% python3 -q
>>> import numpy as np
>>> from numpy import linalg as LA
>>> np.set_printoptions(suppress=True, linewidth=100)
>>> X = np.loadtxt("x.csv", delimiter=",")
>>> X
array([[1.   , 0.9  , 0.81 , 0.729],
       [0.9  , 1.   , 0.9  , 0.81 ],
       [0.81 , 0.9  , 1.   , 0.9  ],
       [0.729, 0.81 , 0.9  , 1.   ]])
>>> O = X.astype(float).copy()
>>> for j in range(4):
...     O[:, j] -= O[:, :j] @ (O[:, :j].T @ O[:, j])
...     O[:, j] /= LA.norm(O[:, j])
... 
>>> print(np.round(O.T @ X, 4) + 0)
[[1.7313 1.8018 1.7825 1.6842]
 [0.     0.1723 0.2689 0.2987]
 [0.     0.     0.1628 0.2274]
 [0.     0.     0.     0.1412]]
>>> rng = np.random.default_rng(985126)
>>> lab = rng.permutation(4)
>>> lab
array([3, 2, 1, 0])
>>> B = X[lab][:, lab]
>>> np.round(LA.det(B), 4), round(float(LA.det(X[lab])), 4)
(np.float64(0.0069), 0.0069)
>>> B
array([[1.   , 0.9  , 0.81 , 0.729],
       [0.9  , 1.   , 0.9  , 0.81 ],
       [0.81 , 0.9  , 1.   , 0.9  ],
       [0.729, 0.81 , 0.9  , 1.   ]])
>>> np.round(np.sort(np.abs(LA.eigvals(B))), 4)
array([0.0614, 0.1024, 0.3096, 3.5266])
>>> np.trace(B)
np.float64(4.0)
>>> np.diag(B)
array([1., 1., 1., 1.])
>>> C = np.array([[1.6, 0.9, 1.3]])
>>> mat = np.array([[-1],
...     [0],
...     [-1],
...     [2],
...     [2],
...     [0],
...     [-1],
...     [-2],
...     [0],
...     [-2],
...     [1],
...     [-2],
...     [-1],
...     [-2],
...     [0],
...     [1],
...     [2],
...     [2],
...     [-2],
...     [2],
...     [1]]) @ C + 0.3 * rng.normal(size=(21, 3))
>>> mat.round(4)
array([[-1.4717, -0.7487, -1.4487],
       [ 0.1162,  0.353 ,  0.3496],
       [-2.0924, -0.1221, -1.135 ],
       [ 3.536 ,  1.8056,  2.5826],
       [ 3.2846,  1.2088,  2.711 ],
       [-0.0293, -0.5917, -0.7954],
       [-1.1787, -1.24  , -1.5462],
       [-2.905 , -1.7062, -1.9898],
       [-0.7805, -0.1201,  0.6508],
       [-3.7879, -1.7622, -2.8371],
       [ 1.303 ,  0.6553,  1.3176],
       [-3.5816, -1.4889, -2.5969],
       [-1.8566, -0.9313, -1.0586],
       [-3.2507, -2.2453, -2.3719],
       [ 0.1613, -0.2271,  0.2595],
       [ 0.9755,  1.3353,  1.4957],
       [ 3.6383,  1.8972,  2.184 ],
       [ 2.9387,  2.0503,  2.7497],
       [-3.5217, -1.2914, -2.0345],
       [ 3.5673,  2.0937,  2.225 ],
       [ 1.1755,  0.964 ,  1.3668]])
>>> B = np.array([[3, 4], [-3, -5], [5, -5]])
>>> LA.matrix_rank(mat @ B)
np.int64(2)
>>> print(np.round(np.einsum("ij->j", mat), 4))
[-3.7596 -0.112   0.0783]
>>> LA.matrix_rank(np.vstack([mat, B.T]))
np.int64(3)
